$ ipython --no-banner

In [1]: import numpy as np

In [2]: np.set_printoptions(precision=4, suppress=True, linewidth=140)

In [3]: feats = np.load("layer2.npy")

In [4]: feats
Out[4]: 
array([[ 0,  3,  3],
       [ 0,  0,  0],
       [ 0,  1,  1],
       [-2,  2,  2],
       [ 0,  0,  0],
       [ 2, -1, -1],
       [ 0,  0,  0],
       [-2,  2,  2],
       [ 2, -1, -1],
       [ 0,  0,  0],
       [-2,  2,  2],
       [ 2, -1, -1],
       [ 0,  3,  3],
       [ 0,  0,  0],
       [ 0,  3,  3],
       [ 2, -1, -1],
       [ 0,  0,  0],
       [ 2,  1,  1],
       [ 2, -1, -1],
       [ 2,  1,  1],
       [ 2, -1, -1],
       [ 2,  1,  1],
       [ 0,  0,  0],
       [ 0,  0,  0]])

In [5]: gram = np.cov(feats, rowvar=False)

In [6]: np.corrcoef(feats.T)
Out[6]: 
array([[ 1.    , -0.5836, -0.5836],
       [-0.5836,  1.    ,  1.    ],
       [-0.5836,  1.    ,  1.    ]])

In [7]: np.median(feats, axis=0)
Out[7]: array([0., 0., 0.])

In [8]: gram.shape
Out[8]: (3, 3)

In [9]: gram
Out[9]: 
array([[ 1.8261, -1.0652, -1.0652],
       [-1.0652,  1.8243,  1.8243],
       [-1.0652,  1.8243,  1.8243]])

In [10]: np.argsort(-feats.std(axis=0).round(6), kind="stable")
Out[10]: array([0, 1, 2])

In [11]: np.round(np.linalg.eigvalsh(gram)[::-1], 4) + 0
Out[11]: array([4.4979, 0.9767, 0.    ])

In [12]: r = np.linalg.matrix_rank(feats)

In [13]: r
Out[13]: np.int64(2)

In [14]: null = np.linalg.svd(feats)[2][r:].T

In [15]: [int(np.linalg.matrix_rank(feats[:, :j + 1])) for j in range(3)]
Out[15]: [1, 2, 2]

In [16]: null @ null.T
Out[16]: 
array([[ 0. ,  0. ,  0. ],
       [ 0. ,  0.5, -0.5],
       [ 0. , -0.5,  0.5]])

In [17]: np.round(feats @ null, 4) + 0
Out[17]: 
array([[0.],
       [0.],
       [0.],
       [0.],
       [0.],
       [0.],
       [0.],
       [0.],
       [0.],
       [0.],
       [0.],
       [0.],
       [0.],
       [0.],
       [0.],
       [0.],
       [0.],
       [0.],
       [0.],
       [0.],
       [0.],
       [0.],
       [0.],
       [0.]])

In [18]: np.allclose(feats @ null, 0)
Out[18]: True

In [19]: null[:, 0] / null[np.abs(null[:, 0]).round(6).argmax(), 0]
Out[19]: array([-0.,  1., -1.])

In [20]: null.shape
Out[20]: (3, 1)

In [21]: z = feats[:, 2] > np.median(feats[:, 2])

In [22]: r0 = feats[z].mean(axis=0) - feats[~z].mean(axis=0)

In [23]: (((feats - feats.mean(axis=0)) @ r0 > 0) == z).mean()
Out[23]: np.float64(1.0)

In [24]: E = 5 * np.eye(3) + np.ones((3, 3))

In [25]: E
Out[25]: 
array([[6., 1., 1.],
       [1., 6., 1.],
       [1., 1., 6.]])

In [26]: # equal to its transpose

In [27]: q, R = np.linalg.qr(E)

In [28]: q
Out[28]: 
array([[-0.9733,  0.1817, -0.14  ],
       [-0.1622, -0.9768, -0.14  ],
       [-0.1622, -0.1136,  0.9802]])

In [29]: np.round(q.T @ q, 4) + 0
Out[29]: 
array([[1., 0., 0.],
       [0., 1., 0.],
       [0., 0., 1.]])

In [30]: data = np.load("data.npy")

In [31]: data
Out[31]: 
array([[  1,   3,   4,   0],
       [  3,  18,  24, -12],
       [  4,  24,  32, -16],
       [  0, -12, -16,  16]])

In [32]: np.einsum("ij,ji->", data, data)
Out[32]: np.int64(3607)

In [33]: np.round(np.poly(data), 4) + 0
Out[33]: array([  1., -67., 441.,   0.,   0.])

In [34]: np.round(np.linalg.eigvals(data), 4) + 0
Out[34]: array([59.6008,  0.    ,  7.3992,  0.    ])

In [35]: round(float(np.linalg.det(2 * data)), 4), round(np.linalg.det(data), 4)
Out[35]: (0.0, np.float64(0.0))

In [36]: np.kron(np.eye(2, dtype=int), data)
Out[36]: 
array([[  1,   3,   4,   0,   0,   0,   0,   0],
       [  3,  18,  24, -12,   0,   0,   0,   0],
       [  4,  24,  32, -16,   0,   0,   0,   0],
       [  0, -12, -16,  16,   0,   0,   0,   0],
       [  0,   0,   0,   0,   1,   3,   4,   0],
       [  0,   0,   0,   0,   3,  18,  24, -12],
       [  0,   0,   0,   0,   4,  24,  32, -16],
       [  0,   0,   0,   0,   0, -12, -16,  16]])

In [37]: X = np.array([[3, 3, 1], [1, 3, 3], [3, 1, 3]])

In [38]: q, R = np.linalg.qr(X)

In [39]: np.abs(np.diag(R))
Out[39]: array([4.3589, 2.6754, 2.401 ])

In [40]: np.allclose(R.T @ R, X.T @ X)
Out[40]: True

In [41]: q @ R
Out[41]: 
array([[3., 3., 1.],
       [1., 3., 3.],
       [3., 1., 3.]])

In [42]: q
Out[42]: 
array([[-0.6882, -0.2361, -0.686 ],
       [-0.2294, -0.8262,  0.5145],
       [-0.6882,  0.5115,  0.5145]])

In [43]: q.shape, R.shape
Out[43]: ((3, 3), (3, 3))

In [44]: round(float(abs(R[0, 0])), 4), np.round(np.linalg.norm(X[:, 0]), 4)
Out[44]: (4.3589, np.float64(4.3589))

In [45]: round(float(np.trace(q @ q.T)), 4)
Out[45]: 3.0
